>>> import numpy as np
>>> import numpy.linalg as la
>>> np.set_printoptions(precision=2, suppress=True, linewidth=200, sign=" ")
>>> rd = lambda a: np.round(a, 2) + 0
>>> cent = np.sign(np.array([[-3, 0, 3, 3], [2, 0, 1, 3], [2, 1, -1, 2], [-1, -2, 1, 3]]))
>>> A2 = (np.tril(cent, -1) + np.eye(4)) @ (np.triu(cent, 1) + np.eye(4))
>>> w = np.array([0, 0, 1, 0])
>>> J = np.rint(A2 * w @ la.inv(A2)) + 0
>>> J
array([[ 0., -3.,  2., -1.],
       [ 0., -6.,  4., -2.],
       [ 0., -9.,  6., -3.],
       [ 0.,  3., -2.,  1.]])
>>> A2 = np.array([[0, -2, -1], [2, 0, -2], [-2, 1, 1], [2, -3, 2]])
>>> la.matrix_rank(np.vstack([J, A2.T]))
np.int64(4)
>>> print(J @ A2)
[[-12.   5.   6.]
 [-24.  10.  12.]
 [-36.  15.  18.]
 [ 12.  -5.  -6.]]
>>> np.einsum("ij,ij->i", J, J)
array([  14.,   56.,  126.,   14.])
>>> Uu, s, VT = la.svd(J)
>>> vecs = VT[:(s > 1e-8).sum()]
>>> rng = np.random.default_rng(75)
>>> x = J[1] + -2 * J[0] + rng.integers(2) * np.eye(4)[1]
>>> print(x)
[ 0.  1.  0.  0.]
>>> np.allclose(vecs.T @ vecs @ x, x)
False
>>> labels = rng.permutation(4)
>>> labels
array([ 1,  2,  3,  0])
>>> A2 = J[labels][:, labels]
>>> rd(np.sort(np.abs(la.eigvals(A2))))
array([ 0.,  0.,  0.,  1.])
>>> np.allclose(A2, J)
False
>>> w1 = np.array([[5, -3, 5], [-3, 4, -2], [-2, 3, 0], [-5, 0, 5]])
>>> coef = np.array([-2, -2, -2])
>>> act = np.maximum(J @ w1 + coef, 0)
>>> (act > 0).astype(int)
array([[ 1,  0,  0],
       [ 1,  0,  0],
       [ 1,  0,  1],
       [ 0,  1,  0]])
>>> (act > 0).mean(axis=0)
array([ 0.75,  0.25,  0.25])
>>> cent = np.array([[8, 9], [3, 1], [1, 5]])
>>> w1 @ cent
array([[ 36,  67],
       [-14, -33],
       [ -7, -15],
       [-35, -20]])
>>> print(rd(np.sort(np.abs(la.eigvals(J)))))
[ 0.  0.  0.  1.]
>>> rd(la.matrix_power(J, 2))
array([[ 0., -3.,  2., -1.],
       [ 0., -6.,  4., -2.],
       [ 0., -9.,  6., -3.],
       [ 0.,  3., -2.,  1.]])
>>> print(np.trace(J))
1.0
>>> (J - J.T) / 2
array([[ 0. , -1.5,  1. , -0.5],
       [ 1.5,  0. ,  6.5, -2.5],
       [-1. , -6.5,  0. , -0.5],
       [ 0.5,  2.5,  0.5,  0. ]])
>>> X = np.load("layer1.npy")
>>> rd(X)
array([[-21.71, -19.77, -11.84,  -5.94,   3.96,   1.97],
       [-18.35, -17.1 , -10.02,  -5.23,   3.54,   1.66],
       [ -2.96,  -3.96,  -1.98,  -1.99,   0.99,   0.  ],
       [ -0.16,  -0.36,  -0.3 ,  -0.47,   0.03,  -0.14],
       [ -0.13,  -0.28,  -0.24,  -0.38,   0.02,  -0.12],
       [  0.01,   0.03,   0.03,   0.04,   0.  ,   0.01],
       [  0.39,   0.56,   0.7 ,   0.94,   0.07,   0.33],
       [  4.38,   3.59,   5.38,   5.48,   0.9 ,   1.84],
       [ 23.06,  15.59,  22.19,  18.02,   3.3 ,   5.11],
       [ 23.57,  15.92,  22.62,  18.32,   3.35,   5.18]])
>>> # rank 3
>>> w1 = np.array([[-8, -8, 5, -2, 5, 4],
...     [4, 4, -9, -3, 5, -1],
...     [6, 5, -4, -9, -3, 3],
...     [-6, -2, 2, -2, 5, -9],
...     [8, 8, 0, -5, 3, 1],
...     [-7, -9, -2, 3, -7, 7]])
>>> coef = np.array([5, -9, -4, -9, 4, -4])
>>> act = np.maximum(X @ w1 + coef, 0)
>>> (act > 0).astype(int)
array([[ 1,  1,  1,  1,  0,  0],
       [ 1,  1,  1,  1,  0,  0],
       [ 1,  1,  1,  1,  0,  1],
       [ 1,  0,  0,  0,  1,  0],
       [ 1,  0,  0,  0,  1,  0],
       [ 1,  0,  0,  0,  1,  0],
       [ 1,  0,  0,  0,  1,  0],
       [ 0,  0,  0,  0,  1,  0],
       [ 0,  0,  0,  0,  1,  1],
       [ 0,  0,  0,  0,  1,  1]])
>>> cent = np.array([[-4, -9], [-4, 3], [-2, 9], [-2, 1], [7, -8], [0, -4]])
>>> (act @ cent).round(6).argmax(axis=1)
array([ 1,  1,  1,  0,  0,  0,  0,  0,  0,  0])
>>> w1 @ cent
array([[  93,   35],
       [  27, -144],
       [ -39,  -72],
       [  67,   60],
       [ -33,  -81],
       [  13,   49]])
>>> E = np.loadtxt("test19.csv", delimiter=",")
>>> E
array([[  5.77,   9.6 ,   2.45,  15.3 ,  -1.05,   5.78],
       [  8.95,   0.2 , -16.07,  -7.19,   0.75,  -3.05],
       [  6.29,  -7.14,  -4.43,  13.59,   3.54,  -9.62],
       [ -2.71,  -4.83,   1.8 ,   5.4 ,  18.1 ,  -3.05],
       [ -9.97,  -6.77,  10.84,  -9.71,  -5.5 ,   3.54],
       [ -2.54,  -7.61,  -6.73,  -9.5 ,  13.41,  -4.5 ],
       [  5.24,  12.88,  -3.87,   6.04,  12.38,  -1.33],
       [ 13.66,  -1.15,  -8.89,  -3.19,  10.83,   2.35],
       [  8.88,  10.98,   4.23,   9.23,  -3.57,   9.21],
       [ -4.1 ,  -0.24,   4.69, -16.61,  -5.56,   7.38],
       [  0.84,  -7.23,  -3.51,   5.54, -12.4 ,  12.25],
       [-12.16,   2.73,  10.68, -10.86,  -3.56,   0.05],
       [ -4.26,   1.98,  11.44,   4.76, -14.28,  -4.54],
       [ -7.98,  -9.83,   1.77,   5.74, -11.18,   8.88],
       [  9.44,  -8.31,   0.84,   6.2 ,  13.6 ,  -4.22],
       [-11.59,   2.91,  11.07,  -7.08,   5.05,   7.68],
       [ -6.42,  -2.62,   6.1 ,  16.8 ,  -3.28,  -4.68],
       [ -8.87,   0.51,  -0.36,  15.52,   2.43,  -8.61],
       [ -6.26,   2.23, -10.56,   3.09, -15.11,   2.56]])
>>> x = np.array([0, -6, 3, 5, 0, -8])
>>> h = np.maximum(E @ x, 0)
>>> print(E * (h > 1e-9)[:, None])
[[  0.     0.     0.     0.    -0.     0.  ]
 [  0.     0.    -0.    -0.     0.    -0.  ]
 [  6.29  -7.14  -4.43  13.59   3.54  -9.62]
 [ -2.71  -4.83   1.8    5.4   18.1   -3.05]
 [ -0.    -0.     0.    -0.    -0.     0.  ]
 [ -2.54  -7.61  -6.73  -9.5   13.41  -4.5 ]
 [  0.     0.    -0.     0.     0.    -0.  ]
 [  0.    -0.    -0.    -0.     0.     0.  ]
 [  0.     0.     0.     0.    -0.     0.  ]
 [ -0.    -0.     0.    -0.    -0.     0.  ]
 [  0.    -0.    -0.     0.    -0.     0.  ]
 [ -0.     0.     0.    -0.    -0.     0.  ]
 [ -4.26   1.98  11.44   4.76 -14.28  -4.54]
 [ -7.98  -9.83   1.77   5.74 -11.18   8.88]
 [  9.44  -8.31   0.84   6.2   13.6   -4.22]
 [ -0.     0.     0.    -0.     0.     0.  ]
 [ -6.42  -2.62   6.1   16.8   -3.28  -4.68]
 [ -8.87   0.51  -0.36  15.52   2.43  -8.61]
 [ -0.     0.    -0.     0.    -0.     0.  ]]
>>> rd(np.tanh(E @ x))
array([-1., -1.,  1.,  1., -1.,  1., -1., -1., -1., -1., -1., -1.,  1.,  1.,  1., -1.,  1.,  1., -1.])
>>> rd(la.svd(E, compute_uv=False))
array([ 51.27,  44.11,  35.79,  30.29,  22.67,  17.7 ])
>>> print(rd(E.sum(axis=0)))
[-17.79 -11.71  11.49  43.07   4.6   16.08]
>>> print(np.unravel_index(np.abs(E).argmax(), E.shape))
(np.int64(3), np.int64(4))
>>> rd(la.norm(E))
np.float64(87.18)
>>> cov = np.cov(E, rowvar=False)
>>> print(rd(np.corrcoef(E[:, 2], E[:, 3])[0, 1]))
-0.06
>>> cov.shape
(6, 6)
>>> print(np.median(E, axis=0))
[-2.71 -0.24  1.77  5.4  -1.05  0.05]
>>> print(np.argwhere(np.triu(np.abs(np.corrcoef(E.T)) > 0.8, 1)))
[]
>>> rd(np.polyfit(E[:, 2], E[:, 3], 1))
array([-0.07,  2.31])
>>> rd(la.eigvalsh(cov)[::-1])
array([ 146.05,  104.53,   69.64,   50.93,   27.11,   16.02])
>>> rd(np.corrcoef(E.T))
array([[ 1.  ,  0.17, -0.57,  0.23,  0.38, -0.06],
       [ 0.17,  1.  ,  0.08,  0.13, -0.03,  0.16],
       [-0.57,  0.08,  1.  , -0.06, -0.22,  0.18],
       [ 0.23,  0.13, -0.06,  1.  , -0.02, -0.26],
       [ 0.38, -0.03, -0.22, -0.02,  1.  , -0.43],
       [-0.06,  0.16,  0.18, -0.26, -0.43,  1.  ]])
>>> A = np.array([[3, -1, -1], [0, -1, -2], [0, 0, -2]])
>>> # triangular: eigenvalues sit on the diagonal
>>> x = np.array([-6, 8, -2])
>>> rhs = A @ x
>>> print(rhs)
[-24  -4   4]
>>> print(rd(la.solve(A, rhs)))
[-6.  8. -2.]
>>> print(rd(la.solve(A, A[:, 1])))
[ 0.  1.  0.]
>>> A2 = A + rng.integers(-2, 3, (3, 2)) @ rng.integers(-2, 3, (2, 3))
>>> A2
array([[ 3,  2,  3],
       [ 3, -1, -1],
       [ 3,  3,  3]])
>>> A2 - A
array([[ 0,  3,  4],
       [ 3,  0,  1],
       [ 3,  3,  5]])
>>> print(la.matrix_rank(A2 - A, tol=1e-8))
2
>>> np.abs(A2 - A).sum(axis=1)
array([  7,   4,  11])
>>> x = np.array([3, -3, -3])
>>> h = np.maximum(A @ x, 0)
>>> rd(np.tanh(A @ x))
array([ 1.,  1.,  1.])
>>> np.flatnonzero(h > 1e-9)
array([ 0,  1,  2])
>>> m1 = np.load("arr.npy")
>>> m1
array([[ 2,  1,  0,  0,  0,  0],
       [ 1,  0,  0,  0,  0,  0],
       [ 1,  1,  0,  0,  0,  0],
       [ 0,  0,  2,  1,  0,  0],
       [ 0,  0,  1,  0,  0,  0],
       [ 0,  0,  1,  1,  0,  0],
       [ 0,  0,  0,  0,  2,  1],
       [ 0,  0,  0,  0,  1,  0],
       [ 0,  0,  0,  0,  1,  1]])
>>> x = np.array([1, 9, -7, -7, 8, -6])
>>> m1 @ np.eye(6)[5]
array([ 0.,  0.,  0.,  0.,  0.,  0.,  1.,  0.,  1.])
>>> m1 @ x
array([ 11,   1,  10, -21,  -7, -14,  10,   8,   2])
>>> m1 * x
array([[  2,   9,   0,   0,   0,   0],
       [  1,   0,   0,   0,   0,   0],
       [  1,   9,   0,   0,   0,   0],
       [  0,   0, -14,  -7,   0,   0],
       [  0,   0,  -7,   0,   0,   0],
       [  0,   0,  -7,  -7,   0,   0],
       [  0,   0,   0,   0,  16,  -6],
       [  0,   0,   0,   0,   8,   0],
       [  0,   0,   0,   0,   8,  -6]])
>>> print(la.norm(m1 @ x) <= la.norm(m1, 2) * la.norm(x) + 1e-9)
True
>>> (m1 * x).sum(axis=1)
array([ 11,   1,  10, -21,  -7, -14,  10,   8,   2])
>>> m1 @ (2 * x)
array([ 22,   2,  20, -42, -14, -28,  20,  16,   4])
>>> Uu, s, VT = la.svd(m1, full_matrices=False)
>>> rd(s / s[0])
array([ 1.  ,  1.  ,  1.  ,  0.23,  0.23,  0.23])
>>> rd(VT @ VT.T)
array([[ 1.,  0.,  0.,  0.,  0.,  0.],
       [ 0.,  1.,  0.,  0.,  0.,  0.],
       [ 0.,  0.,  1.,  0.,  0.,  0.],
       [ 0.,  0.,  0.,  1.,  0.,  0.],
       [ 0.,  0.,  0.,  0.,  1.,  0.],
       [ 0.,  0.,  0.,  0.,  0.,  1.]])
>>> rd(np.sqrt((s ** 2).sum())), rd(la.norm(m1))
(np.float64(4.9), np.float64(4.9))
>>> rd(s)
array([ 2.76,  2.76,  2.76,  0.63,  0.63,  0.63])
>>> print(rd(Uu.T @ Uu))
[[ 1.  0.  0.  0.  0.  0.]
 [ 0.  1.  0.  0.  0.  0.]
 [ 0.  0.  1.  0.  0.  0.]
 [ 0.  0.  0.  1.  0.  0.]
 [ 0.  0.  0.  0.  1.  0.]
 [ 0.  0.  0.  0.  0.  1.]]
>>> rd(np.cumsum(s ** 2) / np.sum(s ** 2))
array([ 0.32,  0.63,  0.95,  0.97,  0.98,  1.  ])
>>> K = np.loadtxt("out10.csv", delimiter=",")
>>> K
array([[ 0.,  0., -1., -2.],
       [ 0.,  0., -2.,  1.],
       [ 0.,  0.,  0.,  2.],
       [ 0.,  0.,  0.,  0.]])
>>> print(rd(la.svd(K, compute_uv=False)))
[ 3.    2.24  0.    0.  ]
>>> K[:, 2] @ K[:, 1]
np.float64(0.0)
